% ipython --no-banner

In [1]: import numpy as np

In [2]: np.set_printoptions(precision=2, suppress=True, linewidth=100, legacy="1.25")

In [3]: def rd(a):
   ...:     return np.round(a, 2) + 0
   ...: 

In [4]: E = np.loadtxt("mat.csv", delimiter=",")

In [5]: E
Out[5]: 
array([[ 1.25, -0.07,  0.94],
       [ 0.14,  0.38,  0.26],
       [ 0.18,  0.34,  0.49],
       [ 1.2 ,  0.05,  0.79],
       [-0.71,  0.36,  0.02],
       [ 0.08,  0.04, -0.01],
       [ 1.96, -0.25,  0.82],
       [-0.76,  0.3 ,  0.1 ],
       [ 1.26,  0.11,  0.8 ],
       [-0.59,  0.88,  0.32],
       [ 1.29,  0.19,  0.94],
       [ 0.21,  0.08,  0.36],
       [-0.67,  0.76,  0.34],
       [ 0.34,  0.28,  0.28],
       [ 2.07, -0.26,  0.7 ],
       [-0.75,  0.64, -0.08],
       [-1.67,  0.93,  0.01],
       [-0.73,  0.53, -0.04],
       [ 2.03, -0.31,  0.94],
       [-1.45,  1.  ,  0.06],
       [-0.74,  0.39,  0.06],
       [ 0.31,  0.36,  0.38],
       [-1.71,  0.95, -0.1 ],
       [-0.8 ,  0.6 , -0.15],
       [ 0.17,  0.3 ,  0.52],
       [ 2.09, -0.39,  0.7 ],
       [-1.6 ,  0.96,  0.08],
       [-0.21,  0.11,  0.08]])

In [6]: Xs = (E - E.mean(axis=0)) / E.std(axis=0)

In [7]: np.argwhere(np.abs(Xs) > 2)
Out[7]: array([], shape=(0, 2), dtype=int64)

In [8]: rd(Xs.std(axis=0))
Out[8]: array([1., 1., 1.])

In [9]: coef = np.linalg.lstsq(np.delete(Xs, 1, axis=1), Xs[:, 1])[0]

In [10]: np.abs(coef).argmax()
Out[10]: 0

In [11]: rd(1 - np.var(Xs[:, 1] - np.delete(Xs, 1, axis=1) @ coef))
Out[11]: 0.89

In [12]: rd(coef)
Out[12]: array([-1.36,  0.5 ])

In [13]: out = np.c_[E[:, :1] @ np.array([[1]]), np.array([1, 0, 0, 0, 1, 2, 0, 0, 2, 2, 1, 2, 1, 1, 1, 3, 2, 2, 3, 1, 2, 3, 0, 3, 3, 3, 1, 2])]

In [14]: out
Out[14]: 
array([[ 1.25,  1.  ],
       [ 0.14,  0.  ],
       [ 0.18,  0.  ],
       [ 1.2 ,  0.  ],
       [-0.71,  1.  ],
       [ 0.08,  2.  ],
       [ 1.96,  0.  ],
       [-0.76,  0.  ],
       [ 1.26,  2.  ],
       [-0.59,  2.  ],
       [ 1.29,  1.  ],
       [ 0.21,  2.  ],
       [-0.67,  1.  ],
       [ 0.34,  1.  ],
       [ 2.07,  1.  ],
       [-0.75,  3.  ],
       [-1.67,  2.  ],
       [-0.73,  2.  ],
       [ 2.03,  3.  ],
       [-1.45,  1.  ],
       [-0.74,  2.  ],
       [ 0.31,  3.  ],
       [-1.71,  0.  ],
       [-0.8 ,  3.  ],
       [ 0.17,  3.  ],
       [ 2.09,  3.  ],
       [-1.6 ,  1.  ],
       [-0.21,  2.  ]])

In [15]: rd(np.linalg.norm(np.linalg.qr(E)[0].T @ out, axis=0) ** 2 / ((out ** 2).sum(axis=0) + 1e-12))
Out[15]: array([1.  , 0.53])

In [16]: vec = np.array([-2, 1, 7])

In [17]: rhs = E @ vec

In [18]: coef, lr = np.zeros(3), 1 / np.linalg.norm(E, 2) ** 2

In [19]: for i in range(8):
    ...:     coef -= lr * E.T @ (E @ coef - rhs)
    ...:     if i % 2 == 0: print(i, round(np.linalg.norm(E @ coef - rhs), 2))
    ...: 
0 12.76
2 8.94
4 6.38
6 4.72

In [20]: rd(coef)
Out[20]: array([-0.25,  3.04,  3.01])

In [21]: W = np.array([[0, 0, -2, 0, -2, -2], [1, -1, 1, 1, 0, -1], [-2, 0, -1, 1, 1, -1]])

In [22]: coef = np.array([-2, 2, -1, 3, 1, -1])

In [23]: H = np.maximum(E @ W + coef, 0)

In [24]: np.linalg.matrix_rank(H)
Out[24]: 5

In [25]: rd((H > 0).mean(axis=0))
Out[25]: array([0.  , 1.  , 0.43, 1.  , 0.71, 0.29])

In [26]: W2 = np.array([[1, 0, 2], [3, 3, 0], [3, 0, 1], [3, 2, 1], [0, 3, 0], [2, 0, 2]])

In [27]: W @ W2
Out[27]: 
array([[-10,  -6,  -6],
       [  2,  -1,   2],
       [ -4,   5,  -6]])

In [28]: (H @ W2).round(6).argmax(axis=1)
Out[28]: array([0, 0, 0, 0, 1, 0, 0, 1, 0, 1, 0, 0, 1, 0, 0, 1, 0, 1, 0, 0, 1, 0, 0, 0, 0, 0, 0, 1])

In [29]: G = np.cov(E, rowvar=False)

In [30]: rd(G)
Out[30]: 
array([[ 1.39, -0.44,  0.37],
       [-0.44,  0.16, -0.1 ],
       [ 0.37, -0.1 ,  0.13]])

In [31]: rd(np.corrcoef(E.T))
Out[31]: 
array([[ 1.  , -0.91,  0.88],
       [-0.91,  1.  , -0.69],
       [ 0.88, -0.69,  1.  ]])

In [32]: G.shape
Out[32]: (3, 3)

In [33]: rd(np.linalg.eigvalsh(G)[::-1])
Out[33]: array([1.63, 0.04, 0.01])

In [34]: rd(np.polyfit(E[:, 2], E[:, 0], 1))
Out[34]: array([ 2.9 , -0.92])

In [35]: rd(E.std(axis=0))
Out[35]: array([1.16, 0.4 , 0.35])

In [36]: rd(np.corrcoef(E[:, 2], E[:, 0])[0, 1])
Out[36]: 0.88

In [37]: J = np.maximum(np.array([[-1],
    ...:     [1],
    ...:     [3],
    ...:     [0],
    ...:     [-2],
    ...:     [-2],
    ...:     [2],
    ...:     [-3],
    ...:     [-1],
    ...:     [-2],
    ...:     [2],
    ...:     [3],
    ...:     [2],
    ...:     [-2],
    ...:     [-3],
    ...:     [0],
    ...:     [-3],
    ...:     [1],
    ...:     [-2],
    ...:     [-2],
    ...:     [2],
    ...:     [-1],
    ...:     [-1],
    ...:     [2]]) @ np.array([[-1, 1, -5, 0, 2, -2, 0]]) + np.array([7, -9, -6, 2, 9, 4, -3]), 0)

In [38]: J
Out[38]: 
array([[ 8,  0,  0,  2,  7,  6,  0],
       [ 6,  0,  0,  2, 11,  2,  0],
       [ 4,  0,  0,  2, 15,  0,  0],
       [ 7,  0,  0,  2,  9,  4,  0],
       [ 9,  0,  4,  2,  5,  8,  0],
       [ 9,  0,  4,  2,  5,  8,  0],
       [ 5,  0,  0,  2, 13,  0,  0],
       [10,  0,  9,  2,  3, 10,  0],
       [ 8,  0,  0,  2,  7,  6,  0],
       [ 9,  0,  4,  2,  5,  8,  0],
       [ 5,  0,  0,  2, 13,  0,  0],
       [ 4,  0,  0,  2, 15,  0,  0],
       [ 5,  0,  0,  2, 13,  0,  0],
       [ 9,  0,  4,  2,  5,  8,  0],
       [10,  0,  9,  2,  3, 10,  0],
       [ 7,  0,  0,  2,  9,  4,  0],
       [10,  0,  9,  2,  3, 10,  0],
       [ 6,  0,  0,  2, 11,  2,  0],
       [ 9,  0,  4,  2,  5,  8,  0],
       [ 9,  0,  4,  2,  5,  8,  0],
       [ 5,  0,  0,  2, 13,  0,  0],
       [ 8,  0,  0,  2,  7,  6,  0],
       [ 8,  0,  0,  2,  7,  6,  0],
       [ 5,  0,  0,  2, 13,  0,  0]])

In [39]: # looks like rank 4

In [40]: np.linalg.matrix_rank(J, rtol=0.1)
Out[40]: 3

In [41]: np.argsort(-np.linalg.norm(J, axis=0).round(6), kind="stable")[:3]
Out[41]: array([4, 0, 5])

In [42]: [round(float(x), 2) for x in np.linalg.svd(J, compute_uv=False)[:3]]
Out[42]: [61.07, 30.7, 8.35]

In [43]: rd(np.linalg.norm(J, 2) / np.linalg.norm(J))
Out[43]: 0.89

In [44]: U, sig, VT = np.linalg.svd(J)

In [45]: np.argmax(sig[:-1] / (sig[1:] + 1e-6)) + 1
Out[45]: 4

In [46]: out = U[:, :4] @ np.diag(sig[:4]) @ VT[:4]

In [47]: rd(np.linalg.norm(J - out, 2)), rd(sig[4])
Out[47]: (0.0, 0.0)

In [48]: np.linalg.matrix_rank(J, rtol=0.05)
Out[48]: 3

In [49]: X = np.load("m.npy")

In [50]: X
Out[50]: 
array([[139,  44,  80,  72, 113, 153, 110,  79],
       [ 44,  54,  55,  65,  75,  68,  62,  24],
       [ 80,  55,  86, 108, 124, 113, 120,  86],
       [ 72,  65, 108, 163, 183, 117, 156, 119],
       [113,  75, 124, 183, 230, 154, 174, 128],
       [153,  68, 113, 117, 154, 185, 156, 111],
       [110,  62, 120, 156, 174, 156, 180, 146],
       [ 79,  24,  86, 119, 128, 111, 146, 140]])

In [51]: # looks like rank 4

In [52]: np.argsort(-np.linalg.norm(X, axis=0).round(6), kind="stable")[:3]
Out[52]: array([4, 6, 5])

In [53]: np.linalg.cond(X) > 100
Out[53]: True

In [54]: rd(np.linalg.norm(X, 2) / np.linalg.norm(X))
Out[54]: 0.99
